In [1]: import numpy as np

In [2]: import numpy.linalg as la

In [3]: np.set_printoptions(suppress=True, linewidth=160)

In [4]: mat = np.load("a.npy")

In [5]: print(mat)
[[  6.  -6.   4.  -2.]
 [  6.  -8.   6.  -2.]
 [  6. -10.   8.  -2.]
 [  2.  -4.   2.   2.]]

In [6]: U, s, Vh = la.svd(mat)

In [7]: print(s.round(1) + 0)
[21.2  3.   1.9  0. ]

In [8]: B = U[:, :3] @ np.diag(s[:3]) @ Vh[:3]

In [9]: print(B.round(1))
[[  6.  -6.   4.  -2.]
 [  6.  -8.   6.  -2.]
 [  6. -10.   8.  -2.]
 [  2.  -4.   2.   2.]]

In [10]: print(round(float(np.abs(mat - B).max()), 1))
0.0

In [11]: print(np.abs(np.diag(la.qr(B)[1])) > 1e-9)
[ True  True  True False]

In [12]: print(la.lstsq(B[:-1].T, B[-1])[2])
2

In [13]: print(np.round(B @ la.pinv(B) @ B, 1))
[[  6.  -6.   4.  -2.]
 [  6.  -8.   6.  -2.]
 [  6. -10.   8.  -2.]
 [  2.  -4.   2.   2.]]

In [14]: print([round(float(x), 1) for x in la.svd(mat, compute_uv=False)[:3]])
[21.2, 3.0, 1.9]

In [15]: print(la.cond(mat) > 100)
True

In [16]: feats = np.load("block19.npy")

In [17]: print(feats)
[[-0.4  0.8  1.5 -0.3  1.6  1.   1.9  0.7 -0.3 -0.1]
 [-1.1  0.3 -0.5  0.5 -0.8 -1.1 -0.6  1.3  0.7 -0.4]
 [-1.4  0.5 -0.5 -2.1 -1.6  2.3 -0.7  0.4  0.  -0.2]
 [ 1.2 -1.5  0.5  1.1  0.   0.9 -0.1  0.3  0.2 -1. ]]

In [18]: B = feats / np.sqrt((feats ** 2).mean(axis=1, keepdims=True))

In [19]: print(np.round(la.norm(B, axis=1), 1))
[3.2 3.2 3.2 3.2]

In [20]: print(B[1].round(1))
[-1.4  0.4 -0.6  0.6 -1.  -1.4 -0.8  1.6  0.9 -0.5]

In [21]: K = np.array([[5, -4, 0, 0, 0, 0],
    ...:     [-4, 5, 0, 0, 0, 0],
    ...:     [1, -1, 0, 0, 0, 0],
    ...:     [0, 0, 5, -4, 0, 0],
    ...:     [0, 0, -4, 5, 0, 0],
    ...:     [0, 0, 1, -1, 0, 0],
    ...:     [0, 0, 0, 0, 5, -4],
    ...:     [0, 0, 0, 0, -4, 5],
    ...:     [0, 0, 0, 0, 1, -1]])

In [22]: Q, Rm = la.qr(K)

In [23]: print(round(abs(Rm[0, 0]), 1), round(la.norm(K[:, 0]), 1))
6.5 6.5

In [24]: print(Q.shape, Rm.shape)
(9, 6) (6, 6)

In [25]: print(np.round(np.abs(np.diag(Rm)), 1))
[6.5 1.4 6.5 1.4 6.5 1.4]

In [26]: x = np.array([-2, 1, -3, -3, -2, 2])

In [27]: rhs = K @ x

In [28]: print(np.round(la.solve(K.T @ K, K.T @ rhs), 1))
[-2.  1. -3. -3. -2.  2.]

In [29]: print(rhs)
[-14  13  -3  -3  -3   0 -18  18  -4]

In [30]: try:
    ...:     la.solve(K, rhs)
    ...: except la.LinAlgError as e:
    ...:     print("failed:", e)
    ...: 
failed: Last 2 dimensions of the array must be square

In [31]: rng = np.random.default_rng(7672)

In [32]: rhs = rhs + 0.1 * rng.normal(size=9)

In [33]: print(rhs.round(1))
[-14.2  13.1  -3.1  -2.9  -3.    0.1 -18.1  17.9  -3.9]

In [34]: beta, *_ = la.lstsq(K, rhs)

In [35]: print(np.round(K.T @ (rhs - K @ beta), 1) + 0)
[0. 0. 0. 0. 0. 0.]

In [36]: print(round(la.norm(rhs - K @ beta), 1))
0.2

In [37]: print(beta.round())
[-2.  1. -3. -3. -2.  2.]

In [38]: print([round(float(la.norm(la.solve(K.T @ K + lam * np.eye(6), K.T @ rhs))), 2) for lam in (0, 1, 10, 100)])
[5.51, 4.09, 3.19, 1.61]
